In [1]: import numpy as np

In [2]: np.set_printoptions(suppress=True, linewidth=140)

In [3]: arr = np.array([[1, 0, 0, 0, 0],
   ...:     [-4, 1, 0, 0, 0],
   ...:     [3, -3, 1, 0, 0],
   ...:     [1, -3, -4, 1, 0],
   ...:     [2, -4, 1, -4, 1]])

In [4]: hat = np.triu(np.array([[2, -2, -2, 0, 0],
   ...:     [2, -3, -2, -3, -1],
   ...:     [-3, 2, 1, 3, -3],
   ...:     [-3, -1, 0, 1, 0],
   ...:     [-1, 3, -3, -2, -3]]), 1) + np.eye(5)

In [5]: M2 = hat @ arr @ np.linalg.inv(hat)

In [6]: np.round(np.linalg.det(M2), 3)
Out[6]: np.float64(1.0)

In [7]: M2
Out[7]: 
array([[   3.,   10.,   24.,  -42.,   82.],
       [ -15.,  -10.,  -41.,   94., -134.],
       [   0.,    0.,  -14.,   57.,  -45.],
       [   1.,   -1.,   -4.,   10.,  -13.],
       [   2.,    0.,    5.,  -19.,   16.]])

In [8]: u = np.array([2, 2])

In [9]: np.convolve(M2[4], u)
Out[9]: array([  4.,   4.,  10., -28.,  -6.,  32.])

In [10]: np.correlate(M2[4], M2[2], "full")
Out[10]: array([  -90.,   114.,  -253.,  1140., -1873.,  1178.,  -224.,     0.,     0.])

In [11]: np.array([np.convolve(row, u, "same") for row in M2])
Out[11]: 
array([[   6.,   26.,   68.,  -36.,   80.],
       [ -30.,  -50., -102.,  106.,  -80.],
       [   0.,    0.,  -28.,   86.,   24.],
       [   2.,    0.,  -10.,   12.,   -6.],
       [   4.,    4.,   10.,  -28.,   -6.]])

In [12]: np.polyval(u, M2[4])
Out[12]: array([  6.,   2.,  12., -36.,  34.])

In [13]: W1 = np.array([[-1, -2, 1, 2, 0, 3],
    ...:     [3, -3, -3, -1, 0, 1],
    ...:     [1, 0, 0, -1, -3, 1],
    ...:     [-3, -1, 1, 1, 2, 3],
    ...:     [2, 0, 0, 2, 0, -1]])

In [14]: c = np.array([-6, -3, 8, -4, -8, -2])

In [15]: hid = np.maximum(arr @ W1 + c, 0)

In [16]: (hid > 0).mean(axis=0)
Out[16]: array([0.2, 0.6, 1. , 0.6, 0.2, 0.4])

In [17]: np.linalg.matrix_rank(hid)
Out[17]: np.int64(5)

In [18]: hid
Out[18]: 
array([[ 0,  0,  9,  0,  0,  1],
       [ 1,  2,  1,  0,  0,  0],
       [ 0,  0, 20,  4,  0,  5],
       [ 0,  3, 19,  6,  6,  0],
       [ 0,  9, 18,  1,  0,  0]])

In [19]: (hid > 0).astype(int)
Out[19]: 
array([[0, 0, 1, 0, 0, 1],
       [1, 1, 1, 0, 0, 0],
       [0, 0, 1, 1, 0, 1],
       [0, 1, 1, 1, 1, 0],
       [0, 1, 1, 1, 0, 0]])

In [20]: cent = np.array([[0, 1, 1], [3, 0, 0], [1, 3, 1], [-3, 2, -1], [1, -3, 1], [0, -3, 2]])

In [21]: (hid @ cent).round(6).argmax(axis=1)
Out[21]: array([1, 0, 1, 1, 1])

In [22]: W1 @ cent
Out[22]: 
array([[-11,  -3,   4],
       [ -9, -11,   3],
       [  0,   5,   1],
       [ -3, -13,   5],
       [ -6,   9,  -2]])

In [23]: rng = np.random.default_rng(7737)

In [24]: z = rng.permutation(5)

In [25]: z
Out[25]: array([3, 4, 0, 2, 1])

In [26]: M2 = arr[z][:, z]

In [27]: np.diag(M2)
Out[27]: array([1, 1, 1, 1, 1])

In [28]: M2
Out[28]: 
array([[ 1,  0,  1, -4, -3],
       [-4,  1,  2,  1, -4],
       [ 0,  0,  1,  0,  0],
       [ 0,  0,  3,  1, -3],
       [ 0,  0, -4,  0,  1]])

In [29]: np.trace(M2)
Out[29]: np.int64(5)

In [30]: np.round(np.sort(np.abs(np.linalg.eigvals(M2))), 3)
Out[30]: array([1., 1., 1., 1., 1.])

In [31]: np.allclose(M2, arr)
Out[31]: False

In [32]: np.round(np.linalg.det(M2), 3), np.round(np.linalg.det(arr[z]), 3)
Out[32]: (np.float64(1.0), np.float64(-1.0))

In [33]: round(float(np.linalg.norm(arr, "nuc")), 3)
Out[33]: 17.944

In [34]: np.linalg.norm(arr, axis=1).argmax()
Out[34]: np.int64(4)

In [35]: np.round(np.linalg.norm(arr, 1), 3), round(float(np.linalg.norm(arr, np.inf)), 3)
Out[35]: (np.float64(11.0), 12.0)

In [36]: np.linalg.norm(arr, axis=2)
AxisError: axis 2 is out of bounds for array of dimension 2


In [37]: round(np.linalg.norm(arr[4], 1), 3), round(float(np.linalg.norm(arr[4], np.inf)), 3)
Out[37]: (np.float64(12.0), 4.0)

In [38]: np.round(np.linalg.norm(arr, axis=0), 3)
Out[38]: array([5.568, 5.916, 4.243, 4.123, 1.   ])

In [39]: arr[4] @ arr[1]
Out[39]: np.int64(-12)

In [40]: J = np.loadtxt("out15.csv", delimiter=",")

In [41]: J
Out[41]: 
array([[  0.,   8., -12.,  -3.,   3.,  11.,   3.,  -7.,  -6.],
       [ -8.,   0.,  12., -10.,  -2.,  11.,   9.,   0.,  -1.],
       [ 12., -12.,   0.,  -5.,   5.,   6.,   1.,   5.,  -3.],
       [  3.,  10.,   5.,   0.,  -2.,   2.,   1.,   0.,  -7.],
       [ -3.,   2.,  -5.,   2.,   0.,  -2.,   0.,   3.,  -2.],
       [-11., -11.,  -6.,  -2.,   2.,   0.,   1.,  14.,  -9.],
       [ -3.,  -9.,  -1.,  -1.,   0.,  -1.,   0.,   9.,  12.],
       [  7.,   0.,  -5.,   0.,  -3., -14.,  -9.,   0.,  15.],
       [  6.,   1.,   3.,   7.,   2.,   9., -12., -15.,   0.]])

In [42]: # skew-symmetric

In [43]: U, sigma, Vh = np.linalg.svd(J)

In [44]: np.argmax(sigma[:-1] / (sigma[1:] + 1e-6)) + 1
Out[44]: np.int64(8)

In [45]: M2 = U[:, :8] @ np.diag(sigma[:8]) @ Vh[:8]

In [46]: np.linalg.matrix_rank(M2)
Out[46]: np.int64(8)

In [47]: round(float(np.linalg.norm(J - M2, 2)), 3), round(float(sigma[8]), 3)
Out[47]: (0.0, 0.0)

In [48]: round(float(np.linalg.norm(J - M2) / np.linalg.norm(J)), 3)
Out[48]: 0.0

In [49]: W1 = np.array([[1, 3, 4],
    ...:     [2, 0, 0],
    ...:     [5, 5, 4],
    ...:     [1, 4, 1],
    ...:     [2, 5, 0],
    ...:     [3, 2, 0],
    ...:     [3, 3, 0],
    ...:     [2, 0, 5],
    ...:     [4, 5, 1]])

In [50]: c = np.array([2, -1, 0])

In [51]: hid = np.maximum(J @ W1 + c, 0)

In [52]: np.linalg.matrix_rank(hid)
Out[52]: np.int64(3)

In [53]: hid
Out[53]: 
array([[ 0.,  0.,  0.],
       [96., 29.,  5.],
       [14., 40., 65.],
       [27.,  0., 25.],
       [ 0.,  0.,  0.],
       [ 0.,  0.,  0.],
       [38., 39., 40.],
       [ 0.,  0., 23.],
       [ 0., 52.,  0.]])

In [54]: np.round((hid > 0).mean(axis=0), 3)
Out[54]: array([0.444, 0.444, 0.556])

In [55]: (hid > 0).astype(int)
Out[55]: 
array([[0, 0, 0],
       [1, 1, 1],
       [1, 1, 1],
       [1, 0, 1],
       [0, 0, 0],
       [0, 0, 0],
       [1, 1, 1],
       [0, 0, 1],
       [0, 1, 0]])

In [56]: cent = np.array([[-2, 3], [9, 6], [1, -7]])

In [57]: (hid @ cent).round(6).argmax(axis=1)
Out[57]: array([0, 1, 0, 0, 0, 0, 0, 0, 0])

In [58]: r = np.linalg.matrix_rank(J)

In [59]: r
Out[59]: np.int64(8)

In [60]: ns = np.linalg.svd(J)[2][r:].T

In [61]: ns.shape
Out[61]: (9, 1)

In [62]: [int(np.linalg.matrix_rank(J[:i])) for i in range(1, len(J) + 1)]
Out[62]: [1, 2, 3, 4, 5, 6, 7, 8, 8]

In [63]: z = rng.permutation(9)

In [64]: z
Out[64]: array([0, 1, 8, 4, 3, 5, 7, 2, 6])

In [65]: M2 = J[z][:, z]

In [66]: M2
Out[66]: 
array([[  0.,   8.,  -6.,   3.,  -3.,  11.,  -7., -12.,   3.],
       [ -8.,   0.,  -1.,  -2., -10.,  11.,   0.,  12.,   9.],
       [  6.,   1.,   0.,   2.,   7.,   9., -15.,   3., -12.],
       [ -3.,   2.,  -2.,   0.,   2.,  -2.,   3.,  -5.,   0.],
       [  3.,  10.,  -7.,  -2.,   0.,   2.,   0.,   5.,   1.],
       [-11., -11.,  -9.,   2.,  -2.,   0.,  14.,  -6.,   1.],
       [  7.,   0.,  15.,  -3.,   0., -14.,   0.,  -5.,  -9.],
       [ 12., -12.,  -3.,   5.,  -5.,   6.,   5.,   0.,   1.],
       [ -3.,  -9.,  12.,   0.,  -1.,  -1.,   9.,  -1.,   0.]])

In [67]: np.trace(M2)
Out[67]: np.float64(0.0)

In [68]: np.allclose(M2, J)
Out[68]: False

In [69]: round(np.linalg.det(M2), 3), np.round(np.linalg.det(J[z]), 3)
Out[69]: (np.float64(-0.0), np.float64(-0.0))

In [70]: np.round(np.sort(np.abs(np.linalg.eigvals(M2))), 3) + 0
Out[70]: array([ 0.   ,  5.529,  5.529, 14.526, 14.526, 21.624, 21.624, 33.269, 33.269])

In [71]: u, r1 = M2[7], M2[0]

In [72]: u @ r1
Out[72]: np.float64(-14.0)

In [73]: u @ u
Out[73]: np.float64(409.0)

In [74]: p = (u @ r1) / (u @ u) * u

In [75]: np.round(r1 - p, 3)
Out[75]: array([  0.411,   7.589,  -6.103,   3.171,  -3.171,  11.205,  -6.829, -12.   ,   3.034])

In [76]: np.linalg.matrix_rank(np.outer(u, r1))
Out[76]: np.int64(1)

In [77]: sigma = 20 * 0.7 ** np.arange(6)

In [78]: O, _ = np.linalg.qr(np.array([[-0.1, 0.6, 0.0, 0.6, -0.7, -1.3],
    ...:     [0.3, -1.2, -0.7, 1.0, -0.7, 0.6],
    ...:     [0.4, 0.7, 0.0, 0.5, 0.1, 0.1],
    ...:     [2.2, 0.0, -0.6, -1.2, 0.3, 0.0],
    ...:     [-0.9, 0.4, 0.9, -1.9, 0.2, -1.8],
    ...:     [-0.6, -0.5, 0.6, -0.5, -0.6, -0.8]]))

In [79]: data = rng.normal(size=(38, 6)) * sigma @ O

In [80]: data.round(3)
Out[80]: 
array([[ -7.231,   8.993,  -2.643,  -2.262, -16.813,  -8.538],
       [ -1.036,  -7.756,  -0.459,   2.453,   9.34 ,   3.286],
       [ -5.686,  17.275, -15.464, -13.32 , -35.304,   6.243],
       [-11.462,   6.34 ,  -6.821,  -7.148, -10.069,  10.746],
       [ -5.24 ,  43.245, -10.751, -15.854, -28.401,  -5.615],
       [  5.646,  -9.125,  -6.264,   0.134,   0.484,   7.213],
       [-13.09 ,  -5.885,  -9.357,  -0.802, -30.694,   3.948],
       [ 18.516,   1.755,  -7.637, -13.157, -22.356,  11.683],
       [ -6.632, -11.267,   5.979,   5.545,  35.722,   1.352],
       [-10.077,  16.005,  -8.069,  -6.565, -27.66 , -11.551],
       [  1.914,   9.07 ,   3.764,  -2.716,   5.693,  -0.399],
       [ -0.43 ,  10.68 ,   8.572,  12.376,  11.111, -20.622],
       [  1.879,   2.479,  11.623,  -1.789,  22.06 , -15.288],
       [-15.349,  -8.811,   1.977,   8.453,  25.491,  -9.908],
       [ -0.941,  10.711,  -0.918,  -3.915,  -6.276, -18.042],
       [ 12.568,  -5.94 ,  -2.65 ,  -6.084,  -9.031,   7.414],
       [ -3.658,  10.783, -16.688,  -9.435, -38.224,  -8.452],
       [  2.109,  26.272,  -2.149,  -1.264, -13.698, -12.389],
       [ -4.095,  24.543,  -7.798, -13.508,  -0.826,  -3.173],
       [  2.332,  21.187,   7.437,  -5.398,  -0.315,  -5.256],
       [  5.993, -13.077,  -1.322,  -7.858,   0.357,  29.597],
       [ -5.068,  -3.703,   5.706,   3.653,  15.136, -19.106],
       [  0.212,   6.091,   1.977,  -8.84 ,  21.64 ,  12.876],
       [  2.253,   6.507,  -8.215,  -0.534, -14.934, -19.12 ],
       [ -0.338,  11.805,  14.926,   4.739,  22.923, -12.9  ],
       [ -0.739,   4.662,  -4.855,  -7.313,  -1.755,  -1.39 ],
       [ -3.441,  -4.764,  -7.54 ,   3.254,  -7.84 ,  -2.705],
       [  3.197,   8.461,   2.841,  -8.64 ,  19.285,   6.038],
       [ -2.828, -19.023,   2.546,   2.329,  21.695,   9.416],
       [  6.942, -18.189,   9.76 ,   1.187,  28.216,  19.683],
       [ -6.438,  -5.268,  -0.18 ,  -2.442,  -4.767,  -5.198],
       [  7.415, -19.9  ,  -5.815,   7.185, -18.32 ,   4.242],
       [ -4.616,   8.584,   1.107,   0.13 ,  14.32 ,  -6.03 ],
       [  0.478,  -3.738,  10.201,   7.394,   9.18 ,   0.341],
       [  3.015,  -3.069,  12.102,   4.016,  42.084,   5.182],
       [  4.869,   1.875,  -6.382,   0.884, -23.786, -14.43 ],
       [ -6.672, -15.311, -13.796,  -7.406,   1.965,   9.122],
       [ -0.336,   9.58 ,  13.662, -11.418,  41.656,   9.085]])

In [81]: C2 = np.cov(data, rowvar=False)

In [82]: C2.shape
Out[82]: (6, 6)

In [83]: np.round(data.std(axis=0), 3)
Out[83]: array([ 6.659, 13.45 ,  8.15 ,  6.752, 21.093, 11.361])

In [84]: U, sigma, Vh = np.linalg.svd(arr)

In [85]: np.argmax(sigma[:-1] / (sigma[1:] + 1e-6)) + 1
Out[85]: np.int64(4)

In [86]: sigma.round(3)
Out[86]: array([7.884, 4.95 , 3.627, 1.478, 0.005])

In [87]: M2 = U[:, :4] @ np.diag(sigma[:4]) @ Vh[:4]

In [88]: round(np.abs(arr - M2).max(), 3)
Out[88]: np.float64(0.004)

In [89]: np.linalg.matrix_rank(M2)
Out[89]: np.int64(4)

In [90]: M2.round(3) + 0
Out[90]: 
array([[ 1.   ,  0.   ,  0.   , -0.001, -0.004],
       [-4.   ,  1.   ,  0.   ,  0.   , -0.001],
       [ 3.   , -3.   ,  1.   ,  0.   ,  0.   ],
       [ 1.   , -3.   , -4.   ,  1.   ,  0.   ],
       [ 2.   , -4.   ,  1.   , -4.   ,  1.   ]])

In [91]: round(np.linalg.norm(arr - M2) / np.linalg.norm(arr), 3)
Out[91]: np.float64(0.0)

In [92]: np.linalg.matrix_rank(arr, rtol=0.05)
Out[92]: np.int64(4)

In [93]: round(float(np.abs(np.linalg.eigvals(M2)).max()), 3)
Out[93]: 1.862

In [94]: np.round(M2 @ M2, 3)
Out[94]: 
array([[ 0.99 ,  0.021, -0.001,  0.015, -0.009],
       [-8.003,  1.007,  0.001,  0.009,  0.015],
       [17.999, -5.999,  1.   , -0.001, -0.01 ],
       [ 2.   ,  6.   , -8.   ,  1.001,  0.001],
       [19.   ,  1.   , 18.   , -8.001,  0.997]])

In [95]: round(np.trace(M2), 3)
Out[95]: np.float64(5.0)

In [96]: np.allclose(M2 @ M2.T, M2.T @ M2)
Out[96]: False

In [97]: np.round((M2 + M2.T) / 2, 3)
Out[97]: 
array([[ 1.   , -2.   ,  1.5  ,  0.499,  0.998],
       [-2.   ,  1.   , -1.5  , -1.5  , -2.001],
       [ 1.5  , -1.5  ,  1.   , -2.   ,  0.5  ],
       [ 0.499, -1.5  , -2.   ,  1.   , -2.   ],
       [ 0.998, -2.001,  0.5  , -2.   ,  1.   ]])

In [98]: np.round((M2 - M2.T) / 2, 3)
Out[98]: 
array([[ 0.   ,  2.   , -1.5  , -0.501, -1.002],
       [-2.   ,  0.   ,  1.5  ,  1.5  ,  1.999],
       [ 1.5  , -1.5  ,  0.   ,  2.   , -0.5  ],
       [ 0.501, -1.5  , -2.   ,  0.   ,  2.   ],
       [ 1.002, -1.999,  0.5  , -2.   ,  0.   ]])

In [99]: np.allclose(M2, M2.T)
Out[99]: False

In [100]: Xc = data - data.mean(axis=0)

In [101]: V = np.linalg.svd(Xc)[2][:4]

In [102]: M2 = Xc - Xc @ V.T @ V

In [103]: np.linalg.norm(M2, axis=1).round(6).argmax()
Out[103]: np.int64(36)

In [104]: np.round((Xc @ V.T).std(axis=0), 3)
Out[104]: array([23.158, 14.135, 10.458,  6.614])

In [105]: np.round(np.diag(V.T @ V), 3)
Out[105]: array([0.889, 0.88 , 0.234, 0.282, 0.904, 0.811])

In [106]: E = np.load("w.npy")

In [107]: E
Out[107]: 
array([[0, 0, 0, 0, 0, 0],
       [0, 0, 0, 0, 0, 0],
       [0, 0, 0, 0, 0, 0],
       [0, 0, 0, 1, 0, 0],
       [0, 0, 0, 0, 0, 0],
       [0, 0, 0, 0, 0, 1]])

In [108]: # row 1 repeats row 0

In [109]: U, sigma, Vh = np.linalg.svd(E)

In [110]: np.argmax(sigma[:-1] / (sigma[1:] + 1e-6)) + 1
Out[110]: np.int64(2)

In [111]: sigma
Out[111]: array([1., 1., 0., 0., 0., 0.])

In [112]: M2 = U[:, :2] @ np.diag(sigma[:2]) @ Vh[:2]

In [113]: M2
Out[113]: 
array([[0., 0., 0., 0., 0., 0.],
       [0., 0., 0., 0., 0., 0.],
       [0., 0., 0., 0., 0., 0.],
       [0., 0., 0., 1., 0., 0.],
       [0., 0., 0., 0., 0., 0.],
       [0., 0., 0., 0., 0., 1.]])

In [114]: np.abs(E - M2).max()
Out[114]: np.float64(0.0)

In [115]: np.linalg.matrix_rank(M2)
Out[115]: np.int64(2)

In [116]: np.round(np.linalg.norm(E - M2, 2), 3), sigma[2]
Out[116]: (np.float64(0.0), np.float64(0.0))

In [117]: np.linalg.matrix_rank(E, rtol=0.05)
Out[117]: np.int64(2)

In [118]: np.round(np.linalg.norm(E - M2) / np.linalg.norm(E), 3)
Out[118]: np.float64(0.0)
